$ python3 -q
>>> import numpy as np
>>> np.set_printoptions(suppress=True, linewidth=160)
>>> M = np.load("a.npy")
>>> print(M)
[[ 0.662  0.093  0.366]
 [ 1.393 -0.571  2.056]
 [-0.091  0.972 -0.845]
 [-1.822  1.902 -3.218]]
>>> O = M.astype(float).copy()
>>> for j in range(3):
...     O[:, j] -= O[:, :j] @ (O[:, :j].T @ O[:, j])
...     O[:, j] /= np.linalg.norm(O[:, j])
... 
>>> print(np.round(O.T @ M, 3) + 0)
[[ 2.389 -1.795  3.787]
 [ 0.     1.294 -0.993]
 [ 0.     0.     0.324]]
>>> F = np.array([[1, 0, 0, 0], [0, 0, 1, 0], [0, 0, 0, 0], [0, 0, 0, 2]])
>>> print(F)
[[1 0 0 0]
 [0 0 1 0]
 [0 0 0 0]
 [0 0 0 2]]
>>> # triangular
>>> print(np.round(np.abs(np.linalg.eigvals(F)).max(), 3))
2.0
>>> print((F + F.T) / 2)
[[1.  0.  0.  0. ]
 [0.  0.  0.5 0. ]
 [0.  0.5 0.  0. ]
 [0.  0.  0.  2. ]]
>>> print(np.allclose(F, F.T))
False
>>> feats = np.loadtxt("case11.csv", delimiter=",")
>>> print(feats)
[[ 9. 24. 15.  6.]
 [24. 64. 40. 16.]
 [15. 40. 25. 10.]
 [ 6. 16. 10.  4.]]
>>> # rank 1
>>> w, vecs = np.linalg.eigh(feats)
>>> x = np.array([-5, -1, -1, 5])
>>> print(round(float(x @ feats @ x / (x @ x)), 3), np.round(w[0], 3), np.round(w[-1], 3))
6.231 -0.0 102.0
>>> print(np.round(np.linalg.eigvalsh(feats[1:, 1:]), 3) + 0)
[ 0.  0. 93.]
>>> print(np.round(vecs * np.abs(w) @ vecs.T, 3))
[[ 9. 24. 15.  6.]
 [24. 64. 40. 16.]
 [15. 40. 25. 10.]
 [ 6. 16. 10.  4.]]
>>> print(np.abs(feats).sum(axis=1).max(), round(float(np.abs(w).max()), 3))
144.0 102.0
>>> print(x @ feats @ x)
324.0
>>> print((np.sign(vecs[:, -1].round(6)) == np.sign(vecs[0, -1].round(6))).astype(int))
[1 1 1 1]
>>> print(np.allclose(feats @ feats.T, feats.T @ feats))
True
>>> print((feats - feats.T) / 2)
[[0. 0. 0. 0.]
 [0. 0. 0. 0.]
 [0. 0. 0. 0.]
 [0. 0. 0. 0.]]
>>> print(round(float(np.linalg.det(feats)), 3))
0.0
>>> print(feats @ feats)
[[ 918. 2448. 1530.  612.]
 [2448. 6528. 4080. 1632.]
 [1530. 4080. 2550. 1020.]
 [ 612. 1632. 1020.  408.]]
>>> print(np.trace(feats))
102.0
>>> r = np.linalg.matrix_rank(feats)
>>> print(r)
1
>>> N = np.linalg.svd(feats)[2][r:].T
>>> print(N.shape)
(4, 3)
>>> mat = np.array([[4, 5, 3],
...     [0, 0, 0],
...     [4, -2, 9],
...     [0, 0, 0],
...     [6, -1, 6],
...     [0, 0, 0],
...     [-2, -1, 3],
...     [0, 0, 0],
...     [0, 0, 0],
...     [6, -1, 6],
...     [6, 6, 0],
...     [0, 0, 0],
...     [-2, -1, 3],
...     [6, -1, 6],
...     [0, 0, 0],
...     [0, 0, 0],
...     [6, -1, 6],
...     [0, 0, 0],
...     [0, 0, 0],
...     [0, 0, 0]])
>>> # row 3 repeats row 1
>>> P = mat @ np.linalg.solve(mat.T @ mat, mat.T)
>>> print(np.round(np.diag(P), 3))
[0.576 0.    0.394 0.    0.212 0.    0.303 0.    0.    0.212 0.576 0.    0.303 0.212 0.    0.    0.212 0.    0.    0.   ]
>>> print(np.allclose(P @ P, P))
True
>>> print(np.round(np.linalg.eigvalsh(P), 3) + 0)
[0. 0. 0. 0. 0. 0. 0. 0. 0. 0. 0. 0. 0. 0. 0. 0. 0. 1. 1. 1.]
>>> out = np.array([[-1, 3, -5], [0, 1, 5], [-4, -2, -4]])
>>> data = out - out.T
>>> print(data)
[[ 0  3 -1]
 [-3  0  7]
 [ 1 -7  0]]
>>> # antisymmetric, zero diagonal
>>> x = np.array([4, -1, 9])
>>> print(x @ data @ x)
0
>>> O = np.linalg.solve(np.eye(3) - data, np.eye(3) + data)
>>> print(np.round(np.linalg.det(O), 3))
1.0
>>> r = np.linalg.matrix_rank(data)
>>> print(r)
2
>>> N = np.linalg.svd(data)[2][r:].T
>>> print(np.round(data @ N, 3) + 0)
[[0.]
 [0.]
 [0.]]
>>> print(N.shape)
(3, 1)
>>> print(np.round(N @ N.T, 3))
[[0.831 0.119 0.356]
 [0.119 0.017 0.051]
 [0.356 0.051 0.153]]
>>> print(np.round(np.linalg.eigvals(data), 3) + 0)
[0.+0.j    0.+7.681j 0.-7.681j]
>>> print(round(np.linalg.det(data.T), 3))
0.0
>>> print(round(np.linalg.eigvals(data).sum().real, 3))
0.0
>>> print(round(float(np.linalg.det(2 * data)), 3), round(float(np.linalg.det(data)), 3))
-0.0 -0.0
